$ python3 -q
>>> import numpy as np
>>> from numpy import linalg as LA
>>> np.set_printoptions(suppress=True, linewidth=200)
>>> rnd = lambda a: np.round(a, 2) + 0
>>> arr = np.load("dump.npy")
>>> arr
array([[ 11.54,  -3.8 , -15.21],
       [ 10.77,  -3.47, -13.91],
       [  6.61,  -1.61,  -7.12],
       [  6.44,  -1.53,  -6.85],
       [  5.32,  -1.02,  -5.16],
       [  5.02,  -0.88,  -4.72],
       [  4.43,  -0.62,  -3.88],
       [  3.39,  -0.16,  -2.48],
       [  3.14,  -0.06,  -2.17],
       [  2.4 ,   0.23,  -1.32],
       [  2.39,   0.23,  -1.31],
       [  1.57,   0.46,  -0.54],
       [  1.25,   0.5 ,  -0.32],
       [  0.69,   0.44,  -0.07],
       [  0.67,   0.43,  -0.06],
       [  0.57,   0.4 ,  -0.04],
       [  0.55,   0.39,  -0.04],
       [  0.52,   0.38,  -0.03],
       [  0.02,   0.02,   0.  ],
       [ -1.41,  -1.91,   0.43],
       [ -1.89,  -2.58,   0.81],
       [ -2.12,  -2.89,   1.03],
       [ -3.27,  -4.31,   2.33],
       [ -6.57,  -7.68,   7.05],
       [ -8.83,  -9.6 ,  10.66],
       [ -8.95,  -9.69,  10.86]])
>>> rng = np.random.default_rng(188)
>>> z = rng.permutation(3)
>>> M2 = arr[:, z] * rng.choice([-1, 1], 3)
>>> M2
array([[-15.21,  11.54,  -3.8 ],
       [-13.91,  10.77,  -3.47],
       [ -7.12,   6.61,  -1.61],
       [ -6.85,   6.44,  -1.53],
       [ -5.16,   5.32,  -1.02],
       [ -4.72,   5.02,  -0.88],
       [ -3.88,   4.43,  -0.62],
       [ -2.48,   3.39,  -0.16],
       [ -2.17,   3.14,  -0.06],
       [ -1.32,   2.4 ,   0.23],
       [ -1.31,   2.39,   0.23],
       [ -0.54,   1.57,   0.46],
       [ -0.32,   1.25,   0.5 ],
       [ -0.07,   0.69,   0.44],
       [ -0.06,   0.67,   0.43],
       [ -0.04,   0.57,   0.4 ],
       [ -0.04,   0.55,   0.39],
       [ -0.03,   0.52,   0.38],
       [  0.  ,   0.02,   0.02],
       [  0.43,  -1.41,  -1.91],
       [  0.81,  -1.89,  -2.58],
       [  1.03,  -2.12,  -2.89],
       [  2.33,  -3.27,  -4.31],
       [  7.05,  -6.57,  -7.68],
       [ 10.66,  -8.83,  -9.6 ],
       [ 10.86,  -8.95,  -9.69]])
>>> left, _, Vh = LA.svd(arr.T @ M2)
>>> rnd(left @ Vh)
array([[0., 1., 0.],
       [0., 0., 1.],
       [1., 0., 0.]])
>>> Ac = (arr - arr.mean(axis=0)) / arr.std(axis=0)
>>> np.argwhere(np.abs(Ac) > 2)
array([[ 0,  0],
       [ 0,  2],
       [ 1,  2],
       [24,  0],
       [24,  1],
       [24,  2],
       [25,  0],
       [25,  1],
       [25,  2]])
>>> rnd(Ac.std(axis=0))
array([1., 1., 1.])
>>> b = LA.lstsq(np.delete(Ac, 1, axis=1), Ac[:, 1])[0]
>>> rnd(1 - np.var(Ac[:, 1] - np.delete(Ac, 1, axis=1) @ b))
np.float64(0.46)
>>> rnd(b)
array([2.73, 2.23])
>>> np.abs(b).argmax()
np.int64(0)
>>> M2 = arr / np.sqrt((arr ** 2).mean(axis=1, keepdims=True))
>>> LA.matrix_rank(arr - arr.mean(axis=1, keepdims=True))
np.int64(2)
>>> LA.matrix_rank(M2) == LA.matrix_rank(arr)
np.True_
>>> hat = arr @ LA.solve(arr.T @ arr, arr.T)
>>> rnd(np.diag(hat))
array([0.43, 0.35, 0.11, 0.1 , 0.09, 0.09, 0.09, 0.09, 0.08, 0.08, 0.08, 0.05, 0.04, 0.02, 0.02, 0.01, 0.01, 0.01, 0.  , 0.05, 0.07, 0.08, 0.11, 0.2 , 0.37, 0.38])
>>> np.allclose(hat @ hat, hat)
True
>>> A = np.loadtxt("arr.csv", delimiter=",")
>>> A
array([[ 2.,  0.,  0.,  0.,  0.,  0.,  0.,  0.],
       [ 2., -4.,  0.,  0.,  0.,  0.,  0.,  0.],
       [ 5., -5., -5.,  0.,  0.,  0.,  0.,  0.],
       [ 1., -3.,  0., -5.,  0.,  0.,  0.,  0.],
       [-3.,  0.,  3.,  5., -5.,  0.,  0.,  0.],
       [ 4.,  1.,  3.,  0., -5., -1.,  0.,  0.],
       [-4.,  3., -4., -5., -3., -3., -1.,  0.],
       [-5., -3., -1., -5., -3.,  5.,  3.,  2.]])
>>> # triangular
>>> M2 = A / LA.norm(A, axis=1, keepdims=True)
>>> G = M2 @ M2.T
>>> rnd(np.degrees(np.arccos(np.clip(G[0, 3], -1, 1))))
np.float64(80.27)
>>> rnd(G[0])
array([ 1.  ,  0.45,  0.58,  0.17, -0.36,  0.55, -0.43, -0.48])
>>> rnd(LA.norm(M2, axis=1))
array([1., 1., 1., 1., 1., 1., 1., 1.])
>>> (G - 2 * np.eye(8)).round(6).argmax(axis=1)
array([2, 2, 1, 1, 5, 0, 7, 3])
>>> round(np.log10(LA.cond(A)))
2
>>> LA.matrix_rank(A, rtol=0.1)
np.int64(6)
>>> np.argsort(-LA.norm(A, axis=0).round(6), kind="stable")[:3]
array([0, 3, 1])
>>> M2 = np.array([[1], [2], [2], [2], [1], [3], [1], [1], [2]])
>>> Z = np.array([[4, -3, 5]])
>>> F = M2 @ Z
>>> F
array([[ 4, -3,  5],
       [ 8, -6, 10],
       [ 8, -6, 10],
       [ 8, -6, 10],
       [ 4, -3,  5],
       [12, -9, 15],
       [ 4, -3,  5],
       [ 4, -3,  5],
       [ 8, -6, 10]])
>>> vec = np.array([0, 2, 1])
>>> F @ (2 * vec)
array([-2, -4, -4, -4, -2, -6, -2, -2, -4])
>>> F @ np.eye(3)[2]
array([ 5., 10., 10., 10.,  5., 15.,  5.,  5., 10.])
>>> vec @ F
Traceback (most recent call last):
  File "<python-input-44>", line 1, in <module>
    vec @ F
    ~~~~^~~
ValueError: matmul: Input operand 1 has a mismatch in its core dimension 0, with gufunc signature (n?,k),(k,m?)->(n?,m?) (size 9 is different from 3)
>>> LA.norm(F @ vec) <= LA.norm(F, 2) * LA.norm(vec) + 1e-9
np.True_
>>> M2 = F / LA.norm(F, axis=1, keepdims=True)
>>> G = M2 @ M2.T
>>> rnd(G[0])
array([1., 1., 1., 1., 1., 1., 1., 1., 1.])
>>> (np.abs(G) > 0.9).astype(int)
array([[1, 1, 1, 1, 1, 1, 1, 1, 1],
       [1, 1, 1, 1, 1, 1, 1, 1, 1],
       [1, 1, 1, 1, 1, 1, 1, 1, 1],
       [1, 1, 1, 1, 1, 1, 1, 1, 1],
       [1, 1, 1, 1, 1, 1, 1, 1, 1],
       [1, 1, 1, 1, 1, 1, 1, 1, 1],
       [1, 1, 1, 1, 1, 1, 1, 1, 1],
       [1, 1, 1, 1, 1, 1, 1, 1, 1],
       [1, 1, 1, 1, 1, 1, 1, 1, 1]])
>>> rnd(G)
array([[1., 1., 1., 1., 1., 1., 1., 1., 1.],
       [1., 1., 1., 1., 1., 1., 1., 1., 1.],
       [1., 1., 1., 1., 1., 1., 1., 1., 1.],
       [1., 1., 1., 1., 1., 1., 1., 1., 1.],
       [1., 1., 1., 1., 1., 1., 1., 1., 1.],
       [1., 1., 1., 1., 1., 1., 1., 1., 1.],
       [1., 1., 1., 1., 1., 1., 1., 1., 1.],
       [1., 1., 1., 1., 1., 1., 1., 1., 1.],
       [1., 1., 1., 1., 1., 1., 1., 1., 1.]])
>>> LA.lstsq(F[:-1].T, F[-1])[2]
np.int32(1)
>>> np.allclose(F[:-1].T @ LA.lstsq(F[:-1].T, F[-1])[0], F[-1])
True
>>> np.unique(F.round(6), axis=0).shape
(3, 3)
>>> rnd(F @ LA.pinv(F) @ F)
array([[ 4., -3.,  5.],
       [ 8., -6., 10.],
       [ 8., -6., 10.],
       [ 8., -6., 10.],
       [ 4., -3.,  5.],
       [12., -9., 15.],
       [ 4., -3.,  5.],
       [ 4., -3.,  5.],
       [ 8., -6., 10.]])
>>> feats = np.load("run15.npy")
>>> feats
array([[-0.3 , -0.8 ,  0.1 , -0.3 , -0.1 ],
       [ 0.21,  1.43, -0.72, -1.17, -2.64],
       [ 0.2 ,  1.5 , -0.8 , -1.  , -2.7 ]])
>>> rnd(LA.norm(feats[2] - feats[0]))
np.float64(3.69)
>>> rnd(feats[2] @ feats[0])
np.float64(-0.77)
>>> rnd(LA.norm(feats, axis=0))
array([0.42, 2.22, 1.08, 1.57, 3.78])
>>> LA.norm(feats, axis=1).argmax()
np.int64(2)
>>> rnd(LA.norm(feats, "nuc"))
np.float64(5.73)
>>> E = np.load("layer0.npy")
>>> E
array([[ 1.6, -0.9,  2.4, -2.2, -0.8,  2.7, -0.6, -0.1],
       [ 0.1,  0.5,  0. ,  0.9, -0.9,  1.8, -0.1,  0.8],
       [ 0.5,  0.4,  1.3,  1.1,  0.8, -1.4,  0.7,  1.5],
       [ 1.6, -0.2, -1.2,  0.4,  1.5,  0.2,  0. , -0.5]])
>>> w1 = np.array([[1, 1, 3, 2, 0, 0],
...     [1, 3, 1, 2, 1, 2],
...     [0, 2, 2, 1, 3, 1],
...     [0, 2, 3, 1, 3, 2],
...     [3, 1, 0, 2, 1, 3],
...     [1, 1, 1, 3, 2, 0],
...     [2, 1, 2, 0, 1, 3],
...     [2, 0, 1, 1, 2, 2]])
>>> b = np.array([6, -7, -8, 8, -4, 2])
>>> act = np.maximum(E @ w1 + b, 0)
>>> LA.matrix_rank(act)
np.int64(4)
>>> (act > 0).astype(int)
array([[1, 0, 0, 1, 0, 0],
       [1, 0, 0, 1, 1, 1],
       [1, 0, 1, 1, 1, 1],
       [1, 0, 0, 1, 0, 1]])
>>> Z = np.array([[2, 2, 2], [2, 2, 3], [2, 3, 2], [0, 3, 3], [0, 1, 2], [0, 2, 0]])
>>> w1 @ Z
array([[10, 19, 17],
       [10, 22, 21],
       [ 8, 18, 19],
       [10, 23, 21],
       [ 8, 21, 17],
       [ 6, 18, 20],
       [10, 19, 13],
       [ 6, 16, 13]])
>>> M2 = E / np.sqrt((E ** 2).mean(axis=1, keepdims=True))
>>> rnd(M2[0])
array([ 0.96, -0.54,  1.44, -1.32, -0.48,  1.62, -0.36, -0.06])
>>> LA.matrix_rank(M2) == LA.matrix_rank(E)
np.True_
>>> rnd(LA.norm(M2, axis=1))
array([2.83, 2.83, 2.83, 2.83])
>>> M2 = E / LA.norm(E, axis=1, keepdims=True)
>>> G = M2 @ M2.T
>>> rnd(G)
array([[ 1.  ,  0.29, -0.28, -0.13],
       [ 0.29,  1.  , -0.12, -0.16],
       [-0.28, -0.12,  1.  , -0.03],
       [-0.13, -0.16, -0.03,  1.  ]])
>>> (G - 2 * np.eye(4)).round(6).argmax(axis=1)
array([1, 0, 3, 2])
>>> rnd(LA.norm(M2, axis=1))
array([1., 1., 1., 1.])
>>> M2 = E + rng.integers(-2, 3, (4, 1)) @ rng.integers(-2, 3, (1, 8))
>>> rnd(M2)
array([[ 1.6,  0.1,  3.4, -3.2, -1.8,  2.7,  0.4,  1.9],
       [ 0.1,  1.5,  1. , -0.1, -1.9,  1.8,  0.9,  2.8],
       [ 0.5,  1.4,  2.3,  0.1, -0.2, -1.4,  1.7,  3.5],
       [ 1.6,  0.8, -0.2, -0.6,  0.5,  0.2,  1. ,  1.5]])
>>> rnd(LA.svd(M2 - E, compute_uv=False))
array([6., 0., 0., 0.])
>>> np.abs(M2 - E).sum(axis=1)
array([7., 7., 7., 7.])
>>> LA.matrix_rank(M2 - E, tol=1e-8)
np.int64(1)
>>> rnd(M2 - E)
array([[ 0.,  1.,  1., -1., -1.,  0.,  1.,  2.],
       [ 0.,  1.,  1., -1., -1.,  0.,  1.,  2.],
       [ 0.,  1.,  1., -1., -1.,  0.,  1.,  2.],
       [ 0.,  1.,  1., -1., -1.,  0.,  1.,  2.]])
>>> vec = np.array([5, 4, 4, 7, -4, -2, -8, 8])
>>> a = np.maximum(M2 @ vec, 0)
>>> rnd(np.maximum(M2 @ (3 * vec), 0))
array([ 40.2,  87. , 108. ,  23.4])
>>> rnd(a)
array([13.4, 29. , 36. ,  7.8])
>>> rnd(np.tanh(M2 @ vec))
array([1., 1., 1., 1.])
>>> rnd(M2.T @ a)
array([ 54.82, 101.48, 155.8 , -46.86, -82.52,  39.54, 100.46, 244.36])
>>> W0 = np.minimum.outer(np.arange(1, 5), np.arange(1, 5)) * -2
>>> W0
array([[-2, -2, -2, -2],
       [-2, -4, -4, -4],
       [-2, -4, -6, -6],
       [-2, -4, -6, -8]])
>>> # symmetric, so the eigenvalues are real
>>> rnd(np.abs(LA.eigvals(W0)).max())
np.float64(16.58)
>>> W0.inv()
Traceback (most recent call last):
  File "<python-input-96>", line 1, in <module>
    W0.inv()
    ^^^^^^
AttributeError: 'numpy.ndarray' object has no attribute 'inv'
>>> W0 @ W0
array([[ 16,  28,  36,  40],
       [ 28,  52,  68,  76],
       [ 36,  68,  92, 104],
       [ 40,  76, 104, 120]])
>>> M2 = np.array([[-2, 2, 3], [-1, -1, -2]])
>>> Z = np.kron(M2, W0)
>>> Z
array([[  4,   4,   4,   4,  -4,  -4,  -4,  -4,  -6,  -6,  -6,  -6],
       [  4,   8,   8,   8,  -4,  -8,  -8,  -8,  -6, -12, -12, -12],
       [  4,   8,  12,  12,  -4,  -8, -12, -12,  -6, -12, -18, -18],
       [  4,   8,  12,  16,  -4,  -8, -12, -16,  -6, -12, -18, -24],
       [  2,   2,   2,   2,   2,   2,   2,   2,   4,   4,   4,   4],
       [  2,   4,   4,   4,   2,   4,   4,   4,   4,   8,   8,   8],
       [  2,   4,   6,   6,   2,   4,   6,   6,   4,   8,  12,  12],
       [  2,   4,   6,   8,   2,   4,   6,   8,   4,   8,  12,  16]])
>>> mat = np.load("w.npy")
>>> mat
array([[  0,   0,   0,   0],
       [ -4,   6, -10,  -2],
       [  2,  -3,   5,   1],
       [  4,  -6,  10,   2],
       [  2,  -3,   5,   1],
       [  8, -12,  20,   4]])
>>> # rows 2 and 4 are equal
>>> np.diff(mat, axis=0)
array([[ -4,   6, -10,  -2],
       [  6,  -9,  15,   3],
       [  2,  -3,   5,   1],
       [ -2,   3,  -5,  -1],
       [  6,  -9,  15,   3]])
>>> mat[6]
Traceback (most recent call last):
  File "<python-input-105>", line 1, in <module>
    mat[6]
    ~~~^^^
IndexError: index 6 is out of bounds for axis 0 with size 6
>>> mat.sum(axis=1)
array([  0, -10,   5,  10,   5,  20])
>>> mat - mat[0]
array([[  0,   0,   0,   0],
       [ -4,   6, -10,  -2],
       [  2,  -3,   5,   1],
       [  4,  -6,  10,   2],
       [  2,  -3,   5,   1],
       [  8, -12,  20,   4]])
>>> mat.mean(axis=0)
array([ 2., -3.,  5.,  1.])
>>> np.abs(mat).max()
np.int64(20)
>>> left, sv, Vh = LA.svd(mat)
>>> V = Vh[:(sv > 1e-8).sum()]
>>> vec = mat[0] + -2 * mat[2] + rng.integers(2) * np.eye(4)[0]
>>> vec
array([ -3.,   6., -10.,  -2.])
>>> LA.matrix_rank(np.vstack([mat, vec]))
np.int64(2)
>>> np.allclose(V.T @ V @ vec, vec)
False
>>> rnd(LA.norm(mat, 2) / LA.norm(mat))
np.float64(1.0)
>>> LA.matrix_rank(mat, rtol=0.1)
np.int64(1)
>>> LA.cond(mat) > 100
np.True_
>>> np.argsort(-LA.norm(mat, axis=0).round(6), kind="stable")[:3]
array([2, 1, 0])
>>> w, V = LA.eigh(W0)
>>> rnd(LA.eigvalsh(W0 + -2 * np.eye(4)))
array([-18.58,  -4.  ,  -2.85,  -2.57])
>>> rnd(V.T @ V)
array([[1., 0., 0., 0.],
       [0., 1., 0., 0.],
       [0., 0., 1., 0.],
       [0., 0., 0., 1.]])
>>> rnd(V @ np.diag(w) @ V.T)
array([[-2., -2., -2., -2.],
       [-2., -4., -4., -4.],
       [-2., -4., -6., -6.],
       [-2., -4., -6., -8.]])
>>> rnd(LA.svd(W0, compute_uv=False))
array([16.58,  2.  ,  0.85,  0.57])
>>> rnd(LA.eigvalsh(W0 @ W0))
array([  0.32,   0.73,   4.  , 274.95])
>>> data = np.load("a.npy")
>>> data
array([[ 0.,  0.,  0.,  0.,  2.,  2.,  0.],
       [ 0.,  0.,  0.,  0.,  2.,  2.,  3.],
       [ 0.,  0.,  0.,  0., -2.,  2., -1.],
       [ 0.,  0.,  0.,  0.,  3.,  3., -3.],
       [ 2.,  2., -2.,  3.,  0.,  0.,  0.],
       [ 2.,  2.,  2.,  3.,  0.,  0.,  0.],
       [ 0.,  3., -1., -3.,  0.,  0.,  0.]])
>>> # symmetric, so the eigenvalues are real
>>> LA.cond(data) > 100
np.True_
